$ ipython --no-banner

In [1]: import numpy as np

In [2]: import numpy.linalg as la

In [3]: np.set_printoptions(suppress=True, linewidth=120)

In [4]: rnd = lambda a: np.round(a, 2) + 0

In [5]: F = np.load("m.npy")

In [6]: F
Out[6]: 
array([[ 8, -9, -3,  5],
       [ 5,  8, -9, -3],
       [-3,  5,  8, -9],
       [-9, -3,  5,  8]])

In [7]: rng = np.random.default_rng(827)

In [8]: labels = rng.permutation(4)

In [9]: labels
Out[9]: array([1, 0, 2, 3])

In [10]: out = F[labels][:, labels]

In [11]: out
Out[11]: 
array([[ 8,  5, -9, -3],
       [-9,  8, -3,  5],
       [ 5, -3,  8, -9],
       [-3, -9,  5,  8]])

In [12]: np.allclose(out, F)
Out[12]: False

In [13]: labels = rng.permutation(4)

In [14]: out = F[:, labels] * rng.choice([-1, 1], 4)

In [15]: out
Out[15]: 
array([[ 3,  9,  5,  8],
       [ 9, -8, -3,  5],
       [-8, -5, -9, -3],
       [-5,  3,  8, -9]])

In [16]: left, _, Vh = la.svd(F.T @ out)

In [17]: rnd(left @ Vh)
Out[17]: 
array([[ 0.,  0.,  0.,  1.],
       [ 0., -1.,  0.,  0.],
       [-1.,  0.,  0.,  0.],
       [ 0.,  0.,  1.,  0.]])

In [18]: w1 = np.array([[2, 0], [2, 2], [3, 2], [1, 0]])

In [19]: b = np.array([2, 5])

In [20]: H = np.maximum(F @ w1 + b, 0)

In [21]: la.matrix_rank(H)
Out[21]: np.int64(2)

In [22]: (H > 0).astype(int)
Out[22]: 
array([[0, 0],
       [0, 1],
       [1, 1],
       [1, 1]])

In [23]: Z = np.array([[0, 1, -1], [-2, -1, 0]])

In [24]: w1 @ Z
Out[24]: 
array([[ 0,  2, -2],
       [-4,  0, -2],
       [-4,  1, -3],
       [ 0,  1, -1]])

In [25]: X = np.array([[0.2, 0.4, -0.9, -0.3],
    ...:     [0.1, 0.9, -0.5, 0.4],
    ...:     [0.83, 1.3, -0.62, -0.3],
    ...:     [0.8, 1.3, -0.3, -0.3]])

In [26]: left, sv, Vh = la.svd(X)

In [27]: np.argmax(sv[:-1] / (sv[1:] + 1e-6)) + 1
Out[27]: np.int64(3)

In [28]: rnd(sv)
Out[28]: array([2.59, 0.75, 0.67, 0.06])

In [29]: out = left[:, :3] @ np.diag(sv[:3]) @ Vh[:3]

In [30]: la.matrix_rank(X, rtol=0.05)
Out[30]: np.int64(3)

In [31]: rnd(out)
Out[31]: 
array([[ 0.21,  0.39, -0.9 , -0.29],
       [ 0.1 ,  0.9 , -0.5 ,  0.4 ],
       [ 0.8 ,  1.32, -0.61, -0.32],
       [ 0.83,  1.29, -0.31, -0.28]])

In [32]: out = np.array([[-0.4, -0.6], [0.6, -1.1], [0.4, -0.6]])

In [33]: Z = np.array([[0.3, 0.2, 1.1, 1.8], [-1.2, 0.0, 0.1, -0.8]])

In [34]: A = out @ Z

In [35]: rnd(A)
Out[35]: 
array([[ 0.6 , -0.08, -0.5 , -0.24],
       [ 1.5 ,  0.12,  0.55,  1.96],
       [ 0.84,  0.08,  0.38,  1.2 ]])

In [36]: la.cond(A) > 100
Out[36]: np.True_

In [37]: la.matrix_rank(A, rtol=0.1)
Out[37]: np.int64(2)

In [38]: mat = np.load("out11.npy")

In [39]: mat
Out[39]: 
array([[0, 0, 1, 1],
       [0, 0, 1, 1],
       [1, 1, 0, 1],
       [1, 1, 1, 0]])

In [40]: out = mat / np.sqrt((mat ** 2).mean(axis=1, keepdims=True))

In [41]: la.matrix_rank(mat - mat.mean(axis=1, keepdims=True))
Out[41]: np.int64(2)

In [42]: la.matrix_rank(out) == la.matrix_rank(mat)
Out[42]: np.True_

In [43]: rnd(out[1])
Out[43]: array([0.  , 0.  , 1.41, 1.41])
